% python3 -q
>>> import numpy as np
>>> np.set_printoptions(precision=2, suppress=True, linewidth=160)
>>> def rd(a):
...     return np.round(a, 2) + 0
... 
>>> mat = np.array([[1, -1, -1], [-1, 1, -1], [-1, -1, 1]])
>>> rd(np.linalg.det(mat.T))
np.float64(-4.0)
>>> rd(np.linalg.eigvals(mat))
array([-1.,  2.,  2.])
>>> print(rd(np.linalg.eigvals(mat).sum().real))
3.0
>>> rd(np.poly(mat))
array([ 1., -3.,  0.,  4.])
>>> q = mat.astype(float).copy()
>>> for j in range(3):
...     q[:, j] -= q[:, :j] @ (q[:, :j].T @ q[:, j])
...     q[:, j] /= np.linalg.norm(q[:, j])
... 
>>> rd(q.T @ q)
array([[1., 0., 0.],
       [0., 1., 0.],
       [0., 0., 1.]])
>>> rd(q.T @ mat)
array([[ 1.73, -0.58, -0.58],
       [ 0.  ,  1.63, -0.82],
       [ 0.  ,  0.  ,  1.41]])
>>> hat = np.triu(np.array([[3, -9, 4], [-7, -8, -7], [-6, 6, -9]]), 1) + np.eye(3)
>>> Y = hat @ mat @ np.linalg.inv(hat)
>>> rd(np.poly(Y))
array([ 1., -3.,  0.,  4.])
>>> print(hat @ mat - mat @ hat)
[[ 5. -4.  2.]
 [ 7. -2.  4.]
 [ 0. -9. -3.]]
>>> np.trace(Y), np.trace(mat)
(np.float64(3.0), np.int64(3))
>>> np.linalg.matrix_rank(Y)
np.int64(3)
>>> Y
array([[  6.,  40., 268.],
       [  6.,  62., 402.],
       [ -1., -10., -65.]])
>>> K = np.loadtxt("data.csv", delimiter=",")
>>> K
array([[ 0., -2., -3.,  2.,  0.,  1., -1.,  0.],
       [ 2.,  0.,  2., -1., -1.,  0.,  0.,  0.],
       [ 3., -2.,  0., -3.,  1., -2.,  0.,  1.],
       [-2.,  1.,  3.,  0., -1.,  1., -2., -2.],
       [ 0.,  1., -1.,  1.,  0.,  0., -2.,  0.],
       [-1.,  0.,  2., -1.,  0.,  0., -2.,  0.],
       [ 1.,  0.,  0.,  2.,  2.,  2.,  0.,  2.],
       [ 0.,  0., -1.,  2.,  0.,  0., -2.,  0.]])
>>> Y = np.array([[2, 1, 3],
...     [0, 3, 2],
...     [2, 3, 3],
...     [1, 2, 0],
...     [0, 2, 3],
...     [0, 2, 1],
...     [1, 3, 2],
...     [1, 3, 3]])
>>> print(np.linalg.matrix_rank(np.vstack([K, Y.T])))
8
>>> np.einsum("ij,ij->i", K, K)
array([19., 10., 28., 24.,  7., 10., 17.,  9.])
>>> print(K @ Y)
[[ -5. -12. -14.]
 [  7.   4.   9.]
 [  4.  -8.   9.]
 [ -2.  -2.  -7.]
 [ -3.  -4.  -5.]
 [ -1.  -3.  -1.]
 [  6.  19.  17.]
 [ -2.  -5.  -7.]]
>>> np.einsum("ik,kj->ij", K, Y)
array([[ -5., -12., -14.],
       [  7.,   4.,   9.],
       [  4.,  -8.,   9.],
       [ -2.,  -2.,  -7.],
       [ -3.,  -4.,  -5.],
       [ -1.,  -3.,  -1.],
       [  6.,  19.,  17.],
       [ -2.,  -5.,  -7.]])
>>> rd(np.sort(np.abs(np.linalg.eigvals(K))))
array([0.65, 0.65, 2.1 , 2.1 , 3.68, 3.68, 6.6 , 6.6 ])
>>> np.allclose(K, K.T)
False
>>> rd(np.linalg.matrix_power(K, 4))
array([[ 683., -369., -245., -405.,  227., -307.,  356.,  359.],
       [-369.,  275.,  342.,  100., -154.,  147., -175., -222.],
       [-245.,  342., 1103., -618., -293., -104., -131., -350.],
       [-405.,  100., -618., 1003.,   85.,  485., -289.,   17.],
       [ 227., -154., -293.,   85.,  166.,   -4.,  112.,  209.],
       [-307.,  147., -104.,  485.,   -4.,  299., -193.,  -59.],
       [ 356., -175., -131., -289.,  112., -193.,  403.,  192.],
       [ 359., -222., -350.,   17.,  209.,  -59.,  192.,  280.]])
>>> (K - K.T) / 2
array([[ 0., -2., -3.,  2.,  0.,  1., -1.,  0.],
       [ 2.,  0.,  2., -1., -1.,  0.,  0.,  0.],
       [ 3., -2.,  0., -3.,  1., -2.,  0.,  1.],
       [-2.,  1.,  3.,  0., -1.,  1., -2., -2.],
       [ 0.,  1., -1.,  1.,  0.,  0., -2.,  0.],
       [-1.,  0.,  2., -1.,  0.,  0., -2.,  0.],
       [ 1.,  0.,  0.,  2.,  2.,  2.,  0.,  2.],
       [ 0.,  0., -1.,  2.,  0.,  0., -2.,  0.]])
>>> K @ K
array([[-19.,   8.,   4.,   8.,  -5.,   6.,  -6.,  -9.],
       [  8., -10.,  -8.,  -3.,   3.,  -3.,   2.,   4.],
       [  4.,  -8., -28.,  13.,   5.,   0.,   3.,   6.],
       [  8.,  -3.,  13., -24.,  -2., -12.,   6.,  -1.],
       [ -5.,   3.,   5.,  -2.,  -7.,  -1.,  -2.,  -7.],
       [  6.,  -3.,   0., -12.,  -1., -10.,   3.,   0.],
       [ -6.,   2.,   3.,   6.,  -2.,   3., -17.,  -4.],
       [ -9.,   4.,   6.,  -1.,  -7.,   0.,  -4.,  -9.]])
>>> K.inv()
Traceback (most recent call last):
  File "<python-input-31>", line 1, in <module>
    K.inv()
    ^^^^^
AttributeError: 'numpy.ndarray' object has no attribute 'inv'
>>> f = np.array([-8, 4, -1, 3, 8, 5, -6, 5])
>>> Y = K + np.outer(f, np.eye(8)[3])
>>> np.linalg.matrix_rank(np.linalg.inv(Y) - np.linalg.inv(K), tol=1e-8)
np.int64(1)
>>> m1 = np.loadtxt("out18.csv", delimiter=",")
>>> m1
array([[ 13., -16.,  -6., -16.,   2.,   9.,   3.,  -8.,   0.],
       [  4., -11.,  -8., -16.,   1.,   5.,   3.,  -7., -12.],
       [  0.,   0.,   0.,   0.,   0.,   0.,   0.,   0.,   0.],
       [ -3.,  14.,   0., -23.,   7.,  -2., -22., -12.,  14.],
       [  0.,   0.,   0.,   0.,   0.,   0.,   0.,   0.,   0.],
       [  4.,  13.,  10.,  -9.,   6., -10., -14.,   4., -10.],
       [  7.,   4., -13., -19.,  -1.,   1., -20., -10.,   9.],
       [  6.,  13.,   4.,  -9.,   2., -10., -12.,   2., -14.],
       [ -3.,   9.,  -1.,  -4.,   8.,   4.,   3.,   3.,   8.],
       [ -4.,   3.,  16., -11.,  10.,   5.,   7.,  -1.,  -4.],
       [ 19.,  -3.,  -2., -25.,   4.,  -1.,  -9.,  -6., -14.],
       [  9.,   6.,  -2.,  -1.,  -7.,  -2.,  -5.,  -2., -10.],
       [  0.,   0.,   0.,   0.,   0.,   0.,   0.,   0.,   0.],
       [  3.,  -4.,   0., -16.,   9.,  18.,  11., -11.,  17.],
       [ 10.,  -7.,  -7., -20.,  10.,  13.,   6.,  -5.,   8.],
       [  0.,   0.,   0.,   0.,   0.,   0.,   0.,   0.,   0.],
       [  7.,   6.,   4.,  -1.,  -3.,  -2.,  -7.,   0.,  -6.],
       [ -7.,  -3.,  -1., -22.,  11.,  -5., -16., -17.,  15.],
       [ -6.,  16.,   5., -12.,  17.,  -4.,  -4.,   7.,   4.],
       [-14.,  12., -14., -22.,  13.,   3., -12.,  -4.,  15.]])
>>> # rows 2 and 4 are equal
>>> dist = np.linalg.norm(m1[:, None] - m1[None], axis=-1)
>>> dist.mean(axis=1).argmax()
np.int64(19)
>>> dist[2].round(6).argsort(kind="stable")[:4]
array([ 2,  4, 12, 15])
>>> rd(dist[:5, :5])
array([[ 0.  , 16.49, 29.58, 47.16, 29.58],
       [16.49,  0.  , 26.17, 46.88, 26.17],
       [29.58, 26.17,  0.  , 40.14,  0.  ],
       [47.16, 46.88, 40.14,  0.  , 40.14],
       [29.58, 26.17,  0.  , 40.14,  0.  ]])
